In [1]: import numpy as np

In [2]: from numpy import linalg as LA

In [3]: np.set_printoptions(precision=2, suppress=True, linewidth=140, sign=" ")

In [4]: rd = lambda a: np.round(a, 2) + 0

In [5]: sig = 10 * 0.9 ** np.arange(9)

In [6]: rng = np.random.default_rng(319)

In [7]: X = rng.normal(size=(22, 9)) * rng.permutation(sig)

In [8]: rd(X)
Out[8]: 
array([[ 10.25, -10.65,   6.34,   2.72,  -7.69,   9.26,  -3.7 ,   4.09,   2.51],
       [ -4.07,  -5.76,  -5.9 ,   4.38,  -2.76,  -2.46,  -0.11,  -3.61,   2.48],
       [  0.52,  -1.22, -14.77,  -3.45,  -3.05,  10.13,  13.4 ,  14.23,   2.37],
       [  0.94,  -5.04,  -0.53,  -5.72,  -1.5 ,   1.91,  -6.88,  -3.75,  -9.64],
       [-10.3 ,  -3.52,  -7.32,   1.43,   5.96,  -0.69,  -7.23,   4.79,  -8.24],
       [ -9.99,   0.54,  10.23,  -0.92, -13.71,   2.5 ,  -3.49,   1.03,  -4.79],
       [ 14.58, -10.49,  -3.79,   1.89,   6.31,   2.66,   6.88, -14.85,  -2.17],
       [  4.33,   8.52,  -4.11, -10.23,  -1.3 ,  -4.75,   0.55,   1.76,   2.46],
       [  0.83,   0.92,  12.95,   2.64,  -3.23,  -2.86,  14.48,   5.92,  11.86],
       [ -2.82,  -4.42, -11.2 ,   1.14,   0.9 ,  -6.23,   2.18,   0.54,  -4.63],
       [  7.15,  -8.4 ,   1.86,  -1.22,  -2.55,   4.38,   8.87,  13.77,  -4.84],
       [ -3.59,  -4.04, -20.6 ,  -3.32,  -8.78,  -3.48,  -7.65,  -7.25,  13.12],
       [  8.82,   4.39,  -3.2 ,  -2.49,  -3.88,  -6.62,   2.38,   9.39,  -3.47],
       [-10.83,   2.43,  -9.93,   1.65,  -8.65,   0.62,   1.84,  21.06,  -0.08],
       [  7.7 ,  -0.07,  -1.21,  -0.92,  -0.61,   9.88,  -8.36,   0.17, -11.3 ],
       [ -2.94,  -2.96,   7.26,  -9.63,  -7.75,   3.4 ,  -2.62,  -3.21,  -6.45],
       [ -2.09,  -1.08,  13.87,  -1.07,   1.07,  -0.36, -10.49,  -3.22,  -6.95],
       [ 15.81,   5.65,   7.54,   6.35,  -4.16,  -0.19,   2.25,  10.51,  -8.51],
       [  5.13,   2.78, -15.16,   1.7 , -11.88,   4.72,   9.51, -10.18,  10.66],
       [ -2.45,  -2.12,   9.18,   9.85,  -1.6 ,   1.44, -14.69,  14.26,  11.72],
       [  3.13, -12.56,   1.24,   2.16,   5.33,   1.41,   6.3 ,  10.51, -10.83],
       [ -1.24,   1.83,   6.62,  -5.42,  -1.12,  -1.69,  10.37, -12.53,  -3.76]])

In [9]: cen = X - X.mean(axis=0)

In [10]: U, sig, Vt = LA.svd(cen, full_matrices=False)

In [11]: print(np.searchsorted(np.cumsum(sig ** 2) / (sig ** 2).sum(), 0.9) + 1)
7

In [12]: print(rd(cen.mean(axis=0)))
[ 0.  0.  0.  0.  0.  0.  0.  0.  0.]

In [13]: print(np.abs(U[:, 0]).argmax())
11

In [14]: rd(sig)
Out[14]: array([ 48.11,  44.18,  40.27,  35.44,  30.07,  26.06,  23.9 ,  15.48,  13.58])

In [15]: (np.sign(U[:, 0]) == np.sign(U[0, 0])).astype(int)
Out[15]: array([ 1,  0,  0,  1,  1,  1,  0,  0,  1,  0,  1,  0,  1,  0,  1,  1,  1,  1,  0,  1,  1,  0])

In [16]: print(rd(Vt[0] * np.sign(Vt[0, np.abs(Vt[0]).argmax()])))
[ 0.08 -0.04  0.81  0.09  0.11  0.06 -0.23  0.32 -0.38]

In [17]: x = np.array([-3, 3, 0, -2, 0, 2, 1, 2, 1])

In [18]: y = X @ x

In [19]: c, lr = np.zeros(9), 1 / LA.norm(X, 2) ** 2

In [20]: for i in range(5):
    ...:     c -= lr * X.T @ (X @ c - y)
    ...:     if i % 1 == 0: print(i, round(LA.norm(X @ c - y), 2))
    ...: 
0 82.35
1 58.0
2 45.46
3 37.67
4 32.21

In [21]: rd(c)
Out[21]: array([-2.7 ,  2.35, -0.06, -1.33, -0.73,  0.55,  0.92,  1.94,  0.72])

In [22]: F = np.loadtxt("case3.csv", delimiter=",")

In [23]: print(F)
[[ 2.  2.  2.  2.]
 [ 2.  4.  4.  4.]
 [ 2.  4.  6.  6.]
 [ 2.  4.  6.  8.]]

In [24]: U, sig, Vt = LA.svd(F, full_matrices=False)

In [25]: rd(U.T @ F @ Vt.T)
Out[25]: 
array([[ 16.58,   0.  ,   0.  ,   0.  ],
       [  0.  ,   2.  ,   0.  ,   0.  ],
       [  0.  ,   0.  ,   0.85,   0.  ],
       [  0.  ,   0.  ,   0.  ,   0.57]])

In [26]: np.allclose(U * sig @ Vt, F)
Out[26]: True

In [27]: print(np.abs(U[:, 0]).round(6).argmax())
3
